In [1]: import numpy as np

In [2]: np.set_printoptions(suppress=True, linewidth=200)

In [3]: mat = np.load("out14.npy")

In [4]: print(mat)
[[ 0.07  1.38  0.56]
 [-0.46 -0.83 -0.74]
 [ 0.46  0.04  1.14]
 [ 0.31  3.27  0.96]
 [-0.63 -1.73 -1.15]
 [ 0.57 -1.21  0.84]
 [-0.42 -2.37 -0.86]
 [ 0.3   0.28  0.4 ]
 [-0.58 -1.41 -1.31]
 [-0.94 -0.25 -1.32]
 [-0.45 -2.29 -1.13]
 [-0.62 -5.13 -2.21]
 [-0.24 -0.93 -0.73]
 [-1.28 -5.6  -2.99]
 [ 0.51  1.96  0.78]]

In [5]: Xc = (mat - mat.mean(axis=0)) / mat.std(axis=0)

In [6]: print(np.round(Xc.std(axis=0), 2))
[1. 1. 1.]

In [7]: np.argwhere(np.abs(Xc) > 2)
Out[7]: 
array([[13,  1],
       [13,  2]])

In [8]: c = np.linalg.lstsq(np.delete(Xc, 1, axis=1), Xc[:, 1])[0]

In [9]: round(1 - np.var(Xc[:, 1] - np.delete(Xc, 1, axis=1) @ c), 2)
Out[9]: np.float64(0.83)

In [10]: B = np.c_[mat[:, :1] @ np.array([[2]]), np.array([2, 1, 1, 0, 0, 0, 2, 1, 2, 2, 1, 1, 1, 0, 0])]

In [11]: print(B)
[[ 0.14  2.  ]
 [-0.92  1.  ]
 [ 0.92  1.  ]
 [ 0.62  0.  ]
 [-1.26  0.  ]
 [ 1.14  0.  ]
 [-0.84  2.  ]
 [ 0.6   1.  ]
 [-1.16  2.  ]
 [-1.88  2.  ]
 [-0.9   1.  ]
 [-1.24  1.  ]
 [-0.48  1.  ]
 [-2.56  0.  ]
 [ 1.02  0.  ]]

In [12]: np.linalg.matrix_rank(B)
Out[12]: np.int64(2)

In [13]: np.linalg.matrix_rank(np.c_[mat, B])
Out[13]: np.int64(4)

In [14]: data = np.loadtxt("dump.csv", delimiter=",")

In [15]: data
Out[15]: 
array([[-1., -3.,  0.],
       [-3., -1., -3.],
       [ 0., -3.,  2.]])

In [16]: w, V = np.linalg.eigh(data)

In [17]: x0 = np.array([2, -2, 3])

In [18]: np.abs(data).sum(axis=1).max(), np.round(np.abs(w).max(), 2)
Out[18]: (np.float64(7.0), np.float64(4.74))

In [19]: print(np.round(np.linalg.eigvalsh(data[1:, 1:]), 2))
[-2.85  3.85]

In [20]: (data + data.T) / 2
Out[20]: 
array([[-1., -3.,  0.],
       [-3., -1., -3.],
       [ 0., -3.,  2.]])

In [21]: np.round(np.linalg.matrix_power(data, 2), 2)
Out[21]: 
array([[10.,  6.,  9.],
       [ 6., 19., -3.],
       [ 9., -3., 13.]])

In [22]: data @ data
Out[22]: 
array([[10.,  6.,  9.],
       [ 6., 19., -3.],
       [ 9., -3., 13.]])

In [23]: round(np.log10(np.linalg.cond(data)))
Out[23]: 1

In [24]: np.round(np.linalg.norm(data, 2) / np.linalg.norm(data), 2)
Out[24]: np.float64(0.73)

In [25]: u = np.array([-2, -5, 5])

In [26]: B = data + np.outer(u, np.eye(3)[2])

In [27]: print(np.round(np.linalg.det(B) / np.linalg.det(data), 2), np.round(1 + np.linalg.solve(data, u)[2], 2))
7.14 7.14

In [28]: print(np.linalg.matrix_rank(np.linalg.inv(B) - np.linalg.inv(data), tol=1e-8))
1

In [29]: m1 = np.load("arr.npy")

In [30]: print(m1)
[[ 0  1  1]
 [ 0  0 -3]
 [ 0  0  0]]

In [31]: np.unique(m1.round(6), axis=0).shape
Out[31]: (3, 3)

In [32]: np.allclose(m1[:-1].T @ np.linalg.lstsq(m1[:-1].T, m1[-1])[0], m1[-1])
Out[32]: True

In [33]: print(np.abs(np.diag(np.linalg.qr(m1)[1])) > 1e-9)
[False False False]

In [34]: proj = mat @ np.linalg.solve(mat.T @ mat, mat.T)

In [35]: np.round(proj @ mat[:, 0], 2)
Out[35]: array([ 0.07, -0.46,  0.46,  0.31, -0.63,  0.57, -0.42,  0.3 , -0.58, -0.94, -0.45, -0.62, -0.24, -1.28,  0.51])

In [36]: round(np.trace(proj), 2)
Out[36]: np.float64(3.0)

In [37]: proj = np.triu(np.array([[0, 1, 0], [3, 2, 0], [2, 2, 0]]), 1) + np.eye(3)

In [38]: B = proj @ m1 @ np.linalg.inv(proj)

In [39]: print(np.linalg.matrix_rank(B))
2

In [40]: B
Out[40]: 
array([[ 0.,  1., -2.],
       [ 0.,  0., -3.],
       [ 0.,  0.,  0.]])

In [41]: np.trace(B), np.trace(m1)
Out[41]: (np.float64(0.0), np.int64(0))

In [42]: np.poly(B)
Out[42]: array([1., 0., 0., 0.])

In [43]: X = np.load("sample1.npy")

In [44]: print(X)
[[3. 2. 0.]
 [2. 3. 0.]
 [0. 0. 3.]]

In [45]: proj = np.triu(np.array([[0, 1, -7], [7, 4, 1], [-4, 3, 3]]), 1) + np.eye(3)

In [46]: B = proj @ X @ np.linalg.inv(proj)

In [47]: np.poly(B)
Out[47]: array([  1.,  -9.,  23., -15.])

In [48]: print(B)
[[ 5.  0. 14.]
 [ 2.  1. 16.]
 [ 0.  0.  3.]]

In [49]: np.linalg.matrix_rank(B)
Out[49]: np.int64(3)

In [50]: round(np.linalg.det(B), 2)
Out[50]: np.float64(15.0)

In [51]: proj @ X - X @ proj
Out[51]: 
array([[ 2.,  0., -2.],
       [ 0., -2., 14.],
       [ 0.,  0.,  0.]])

In [52]: F = np.load("data.npy")

In [53]: F
Out[53]: 
array([[ 0, -2, -3, -1],
       [-1,  0, -2, -3],
       [-3, -1,  0, -2],
       [-2, -3, -1,  0]])

In [54]: np.linalg.cond(F) > 100
Out[54]: np.True_

In [55]: np.argsort(-np.linalg.norm(F, axis=0).round(6), kind="stable")[:3]
Out[55]: array([0, 1, 2])

In [56]: Lm = np.linalg.cholesky(X)

In [57]: print(Lm.round(2))
[[1.73 0.   0.  ]
 [1.15 1.29 0.  ]
 [0.   0.   1.73]]

In [58]: print(np.linalg.eigvalsh(X).min() > 0)
True

In [59]: np.round(Lm @ Lm.T, 2)
Out[59]: 
array([[3., 2., 0.],
       [2., 3., 0.],
       [0., 0., 3.]])

In [60]: np.round(np.diag(Lm) ** 2, 2)
Out[60]: array([3.  , 1.67, 3.  ])

In [61]: J = np.loadtxt("layer5.csv", delimiter=",")

In [62]: J
Out[62]: 
array([[ 0., -3.,  0.],
       [-3.,  2., -3.],
       [ 0., -3., -2.]])

In [63]: u = np.array([7, 3, -7])

In [64]: B = J + np.outer(u, np.eye(3)[2])

In [65]: np.linalg.matrix_rank(B - J)
Out[65]: np.int64(1)

In [66]: proj = np.triu(np.array([[4, 2, -2], [5, 0, 0], [0, 0, -2]]), 1) + np.eye(3)

In [67]: B = proj @ J @ np.linalg.inv(proj)

In [68]: print(np.linalg.matrix_rank(B))
3

In [69]: B
Out[69]: 
array([[ -6.,  19., -14.],
       [ -3.,   8.,  -9.],
       [  0.,  -3.,  -2.]])

In [70]: round(float(np.linalg.det(B)), 2)
Out[70]: 18.0

In [71]: B = np.array([[3, 2, 2], [1, 0, 1]])

In [72]: cent = np.kron(B, J)

In [73]: cent.shape
Out[73]: (6, 9)

In [74]: np.linalg.matrix_rank(cent)
Out[74]: np.int64(6)

In [75]: q, Rm = np.linalg.qr(data)

In [76]: np.trace(q @ q.T)
Out[76]: np.float64(3.0)

In [77]: q.round(2)
Out[77]: 
array([[-0.32,  0.61, -0.73],
       [-0.95, -0.2 ,  0.24],
       [ 0.  ,  0.76,  0.64]])

In [78]: np.round(abs(Rm[0, 0]), 2), round(np.linalg.norm(data[:, 0]), 2)
Out[78]: (np.float64(3.16), np.float64(3.16))

In [79]: np.round(q.T @ q, 2) + 0
Out[79]: 
array([[1., 0., 0.],
       [0., 1., 0.],
       [0., 0., 1.]])

In [80]: Rm.round(2)
Out[80]: 
array([[ 3.16,  1.9 ,  2.85],
       [ 0.  , -3.92,  2.14],
       [ 0.  ,  0.  ,  0.56]])

In [81]: W0 = np.load("test13.npy")

In [82]: W0
Out[82]: 
array([[4, 5],
       [6, 7]])

In [83]: left, sv, VT = np.linalg.svd(W0)

In [84]: np.argmax(sv[:-1] / (sv[1:] + 1e-6)) + 1
Out[84]: np.int64(1)

In [85]: B = left[:, :1] @ np.diag(sv[:1]) @ VT[:1]

In [86]: np.linalg.matrix_rank(B)
Out[86]: np.int64(1)

In [87]: np.linalg.matrix_rank(W0, rtol=0.05)
Out[87]: np.int64(1)

In [88]: np.round(np.linalg.norm(W0 - B) / np.linalg.norm(W0), 2)
Out[88]: np.float64(0.02)

In [89]: proj = np.triu(np.array([[1, 1], [-2, 1]]), 1) + np.eye(2)

In [90]: B = proj @ W0 @ np.linalg.inv(proj)

In [91]: proj @ W0 - W0 @ proj
Out[91]: 
array([[ 6.,  3.],
       [ 0., -6.]])

In [92]: np.trace(B), np.trace(W0)
Out[92]: (np.float64(11.0), np.int64(11))

In [93]: round(float(np.linalg.norm(W0, 1)), 2), round(np.linalg.norm(W0, np.inf), 2)
Out[93]: (12.0, np.float64(13.0))

In [94]: round(float(np.linalg.norm(W0) ** 2 / np.linalg.norm(W0, 2) ** 2), 2)
Out[94]: 1.0

In [95]: round(float(np.linalg.norm(W0, 2)), 2)
Out[95]: 11.22

In [96]: round(np.linalg.norm(W0[1], 1), 2), round(float(np.linalg.norm(W0[1], np.inf)), 2)
Out[96]: (np.float64(13.0), 7.0)

In [97]: round(np.linalg.norm(W0, "nuc"), 2)
Out[97]: np.float64(11.4)

In [98]: w, V = np.linalg.eig(W0)

In [99]: np.round(np.sort(np.linalg.eigvals(np.linalg.inv(W0))), 2)
Out[99]: array([-5.59,  0.09])

In [100]: print(w.round(2))
[-0.18 11.18]

In [101]: print(np.round(np.sort(np.linalg.eigvals(W0.T)), 2))
[-0.18 11.18]

In [102]: feats = 0.7 ** np.abs(np.subtract.outer(np.arange(3), np.arange(3)))

In [103]: feats.round(2)
Out[103]: 
array([[1.  , 0.7 , 0.49],
       [0.7 , 1.  , 0.7 ],
       [0.49, 0.7 , 1.  ]])

In [104]: w, V = np.linalg.eig(feats)

In [105]: print(np.round(feats @ V[:, 0] - w[0] * V[:, 0], 2) + 0)
[0. 0. 0.]

In [106]: w.round(2)
Out[106]: array([2.26, 0.51, 0.23])

In [107]: Lm = np.linalg.cholesky(feats)

In [108]: print(np.round(Lm @ Lm.T, 2))
[[1.   0.7  0.49]
 [0.7  1.   0.7 ]
 [0.49 0.7  1.  ]]

In [109]: round(np.prod(np.diag(Lm)) ** 2, 2), round(float(np.linalg.det(feats)), 2)
Out[109]: (np.float64(0.26), 0.26)

In [110]: print(Lm.round(2))
[[1.   0.   0.  ]
 [0.7  0.71 0.  ]
 [0.49 0.5  0.71]]

In [111]: w, V = np.linalg.eigh(feats)

In [112]: (w > 1e-8).sum(), (w < -1e-8).sum()
Out[112]: (np.int64(3), np.int64(0))

In [113]: np.round(V @ np.diag(w) @ V.T, 2)
Out[113]: 
array([[1.  , 0.7 , 0.49],
       [0.7 , 1.  , 0.7 ],
       [0.49, 0.7 , 1.  ]])

In [114]: w.round(2)
Out[114]: array([0.23, 0.51, 2.26])

In [115]: np.round(V.T @ feats @ V, 2) + 0
Out[115]: 
array([[0.23, 0.  , 0.  ],
       [0.  , 0.51, 0.  ],
       [0.  , 0.  , 2.26]])

In [116]: print(np.round(np.abs(V[:, -1]), 2))
[0.56 0.62 0.56]

In [117]: np.round(V.T @ V, 2) + 0
Out[117]: 
array([[1., 0., 0.],
       [0., 1., 0.],
       [0., 0., 1.]])
